>>> import numpy as np
>>> np.set_printoptions(precision=2, suppress=True, linewidth=140, floatmode="fixed")
>>> F = np.array([[0.0, 1.0, 1.0, 1.0],
...     [1.0, 0.0, 1.0, 1.0],
...     [1.0, 1.0, 0.0, 1.0],
...     [1.0, 1.0, 1.0, 0.0]])
>>> F
array([[0.00, 1.00, 1.00, 1.00],
       [1.00, 0.00, 1.00, 1.00],
       [1.00, 1.00, 0.00, 1.00],
       [1.00, 1.00, 1.00, 0.00]])
>>> # equal to its transpose
>>> proj = np.triu(np.array([[5, 8, 9, 9], [8, 9, 2, 3], [8, 2, 4, 9], [3, 4, 8, 8]]), 1) + np.eye(4)
>>> out = proj @ F @ np.linalg.inv(proj)
>>> np.linalg.matrix_rank(out)
np.int64(4)
>>> np.trace(out), np.trace(F)
(np.float64(0.0), np.float64(0.0))
>>> round(np.linalg.det(out), 2)
np.float64(-3.0)
>>> np.diff(F, axis=0)
array([[ 1.00, -1.00,  0.00,  0.00],
       [ 0.00,  1.00, -1.00,  0.00],
       [ 0.00,  0.00,  1.00, -1.00]])
>>> np.unravel_index(np.abs(F).argmax(), F.shape)
(np.int64(0), np.int64(1))
>>> F.mean(axis=0)
array([0.75, 0.75, 0.75, 0.75])
>>> np.linalg.matrix_rank(F)
np.int64(4)
>>> F.shape
(4, 4)
>>> F.sum(axis=1)
array([3.00, 3.00, 3.00, 3.00])
>>> F - F[0]
array([[ 0.00,  0.00,  0.00,  0.00],
       [ 1.00, -1.00,  0.00,  0.00],
       [ 1.00,  0.00, -1.00,  0.00],
       [ 1.00,  0.00,  0.00, -1.00]])
>>> np.count_nonzero(F)
np.int64(12)
>>> F[:, 4]
Traceback (most recent call last):
  File "<python-input-18>", line 1, in <module>
    F[:, 4]
    ~^^^^^^
IndexError: index 4 is out of bounds for axis 1 with size 4
>>> F.sum(axis=0)
array([3.00, 3.00, 3.00, 3.00])
>>> F @ F
array([[3.00, 2.00, 2.00, 2.00],
       [2.00, 3.00, 2.00, 2.00],
       [2.00, 2.00, 3.00, 2.00],
       [2.00, 2.00, 2.00, 3.00]])
>>> np.trace(F @ F @ F) // 6
np.float64(4.0)
>>> low = np.diag(F.sum(axis=1)) - F
>>> low @ np.ones(4)
array([0.00, 0.00, 0.00, 0.00])
>>> round(np.linalg.det(low[1:, 1:]))
16
>>> np.round(np.linalg.eigvalsh(low), 2) + 0
array([0.00, 4.00, 4.00, 4.00])
>>> out = np.array([[-3, -2, 2], [0, -1, 1]])
>>> cent = np.kron(out, F)
>>> round(np.linalg.norm(cent, 2), 2), round(np.linalg.norm(out, 2) * np.linalg.norm(F, 2), 2)
(np.float64(12.73), np.float64(12.73))
>>> cent.shape
(8, 12)
>>> np.linalg.matrix_rank(cent)
np.int64(8)
>>> cent
array([[-0.00, -3.00, -3.00, -3.00, -0.00, -2.00, -2.00, -2.00,  0.00,  2.00,  2.00,  2.00],
       [-3.00, -0.00, -3.00, -3.00, -2.00, -0.00, -2.00, -2.00,  2.00,  0.00,  2.00,  2.00],
       [-3.00, -3.00, -0.00, -3.00, -2.00, -2.00, -0.00, -2.00,  2.00,  2.00,  0.00,  2.00],
       [-3.00, -3.00, -3.00, -0.00, -2.00, -2.00, -2.00, -0.00,  2.00,  2.00,  2.00,  0.00],
       [ 0.00,  0.00,  0.00,  0.00, -0.00, -1.00, -1.00, -1.00,  0.00,  1.00,  1.00,  1.00],
       [ 0.00,  0.00,  0.00,  0.00, -1.00, -0.00, -1.00, -1.00,  1.00,  0.00,  1.00,  1.00],
       [ 0.00,  0.00,  0.00,  0.00, -1.00, -1.00, -0.00, -1.00,  1.00,  1.00,  0.00,  1.00],
       [ 0.00,  0.00,  0.00,  0.00, -1.00, -1.00, -1.00, -0.00,  1.00,  1.00,  1.00,  0.00]])
